% ipython --no-banner

In [1]: import numpy as np

In [2]: np.set_printoptions(precision=3, suppress=True, linewidth=120, sign=" ")

In [3]: rnd = lambda a: np.round(a, 3) + 0

In [4]: m1 = np.load("dump.npy")

In [5]: m1
Out[5]: 
array([[ 0,  2,  2],
       [ 0,  0,  3],
       [ 0,  0,  0]])

In [6]: np.linalg.lstsq(m1[:-1].T, m1[-1])[2]
Out[6]: np.int32(2)

In [7]: np.abs(np.diag(np.linalg.qr(m1)[1])) > 1e-9
Out[7]: array([False, False, False])

In [8]: rnd(m1 @ np.linalg.pinv(m1) @ m1)
Out[8]: 
array([[ 0.,  2.,  2.],
       [ 0.,  0.,  3.],
       [ 0.,  0.,  0.]])

In [9]: mat = np.load("out9.npy")

In [10]: mat
Out[10]: 
array([[-2.4  ,  0.   , -0.7  ,  0.3  ],
       [ 0.   , -0.3  , -0.4  , -1.5  ],
       [-2.741, -0.115, -1.001,  0.525],
       [ 0.5  , -0.7  ,  0.1  ,  0.2  ]])

In [11]: f = np.array([0, 3, 4])

In [12]: rnd(np.polyval(f, mat[3]))
Out[12]: array([ 5.5,  1.9,  4.3,  4.6])

In [13]: rnd(np.cross(mat[3, :3], mat[2, :3]))
Out[13]: array([ 0.712,  0.226, -1.976])

In [14]: arr = np.loadtxt("mat.csv", delimiter=",")

In [15]: arr
Out[15]: 
array([[ 0.,  1.,  1.,  1.],
       [ 1.,  0.,  1.,  1.],
       [ 1.,  1.,  0.,  1.],
       [ 1.,  1.,  1.,  0.]])

In [16]: # equal to its transpose

In [17]: x0 = np.array([-2, 1, -1, 0])

In [18]: target = arr @ x0

In [19]: b, lr = np.zeros(4), 1 / np.linalg.norm(arr, 2) ** 2

In [20]: for i in range(5):
    ...:     b -= lr * arr.T @ (arr @ b - target)
    ...:     if i % 1 == 0: print(i, round(np.linalg.norm(arr @ b - target), 3))
    ...: 
0 1.988
1 1.767
2 1.57
3 1.396
4 1.241

In [21]: rnd(b)
Out[21]: array([-1.168,  0.168, -0.723, -0.277])

In [22]: out = np.array([[0, 1, 3], [-1, 1, -2], [-3, -1, 0]])

In [23]: np.linalg.matrix_rank(m1 @ out)
Out[23]: np.int64(2)

In [24]: np.einsum("ij->j", m1)
Out[24]: array([ 0,  2,  5])

In [25]: np.vstack([m1, out.T]).shape
Out[25]: (6, 3)

In [26]: np.einsum("ij,ij->i", m1, m1)
Out[26]: array([ 8,  9,  0])

In [27]: ev, V = np.linalg.eig(arr)

In [28]: rnd(np.prod(ev))
Out[28]: np.float64(-3.0)

In [29]: rnd(np.sort(np.linalg.eigvals(arr @ arr)))
Out[29]: array([ 1.,  1.,  1.,  9.])

In [30]: arr @ (-1.0) ** np.arange(4)
Out[30]: array([-1.,  1., -1.,  1.])

In [31]: np.sort(np.abs(np.fft.fft(arr[0]))), rnd(np.sort(np.linalg.svd(arr, compute_uv=False)))
Out[31]: (array([ 1.,  1.,  1.,  3.]), array([ 1.,  1.,  1.,  3.]))

In [32]: out = np.array([[-1, -2], [1, 0]])

In [33]: C = np.array([[0, 0, 2], [-3, 2, -2], [-3, -3, -2]])

In [34]: X = np.kron(out, C)

In [35]: X
Out[35]: 
array([[ 0,  0, -2,  0,  0, -4],
       [ 3, -2,  2,  6, -4,  4],
       [ 3,  3,  2,  6,  6,  4],
       [ 0,  0,  2,  0,  0,  0],
       [-3,  2, -2,  0,  0,  0],
       [-3, -3, -2,  0,  0,  0]])

In [36]: out = np.array([[-3, 1, -2],
    ...:     [-3, -3, -3],
    ...:     [2, -1, -1],
    ...:     [-2, -3, -2],
    ...:     [-1, 3, -3],
    ...:     [-2, 2, 0]])

In [37]: np.linalg.matrix_rank(X @ out)
Out[37]: np.int64(3)

In [38]: np.einsum("ij->j", X)
Out[38]: array([  0,   0,   0,  12,   2,   4])

In [39]: np.vstack([X, out.T]).shape
Out[39]: (9, 6)

In [40]: out.T @ X.T
Out[40]: 
array([[  4, -15, -40,   4,  -1,  14],
       [ -6, -15,   0,  -2,  -7,   8],
       [  2,  -2, -47,  -2,   2,  17]])

In [41]: X @ out
Out[41]: 
array([[  4,  -6,   2],
       [-15, -15,  -2],
       [-40,   0, -47],
       [  4,  -2,  -2],
       [ -1,  -7,   2],
       [ 14,   8,  17]])

In [42]: rng = np.random.default_rng(7299)

In [43]: out = X + rng.integers(-2, 3, (6, 5)) @ rng.integers(-2, 3, (5, 6))

In [44]: out
Out[44]: 
array([[ 1, -4,  4,  3,  3, -5],
       [ 3, -7,  2,  4, -9,  3],
       [ 4, 11,  6, 11,  1,  7],
       [ 7, -6,  4,  3,  7, -5],
       [-2,  3, -8, -3,  0,  0],
       [ 4, -2,  0,  5,  0, -4]])

In [45]: rnd(np.linalg.svd(out - X, compute_uv=False))
Out[45]: array([ 16.736,  13.442,   8.415,   6.922,   1.223,   0.   ])

In [46]: x0 = np.array([4, 4, 1, 1, 5, 0])

In [47]: target = X @ x0

In [48]: b, lr = np.zeros(6), 1 / np.linalg.norm(X, 2) ** 2

In [49]: for i in range(50):
    ...:     b -= lr * X.T @ (X @ b - target)
    ...:     if i % 10 == 0: print(i, round(np.linalg.norm(X @ b - target), 3))
    ...: 
0 28.308
10 3.148
20 1.394
30 1.041
40 0.886

In [50]: rnd(b)
Out[50]: array([ 3.707,  4.008,  1.372,  1.174,  4.995, -0.221])

In [51]: x0 = np.array([3, 2, 4, 2, 0, 1])

In [52]: target = X @ x0

In [53]: target
Out[53]: array([-12,  29,  39,   8, -13, -23])

In [54]: rnd(np.linalg.solve(X.T, X[1]))
Out[54]: array([ 0.,  1.,  0.,  0.,  0.,  0.])

In [55]: rnd(np.linalg.solve(X, target + X[:, 1]))
Out[55]: array([ 3.,  3.,  4.,  2.,  0.,  1.])
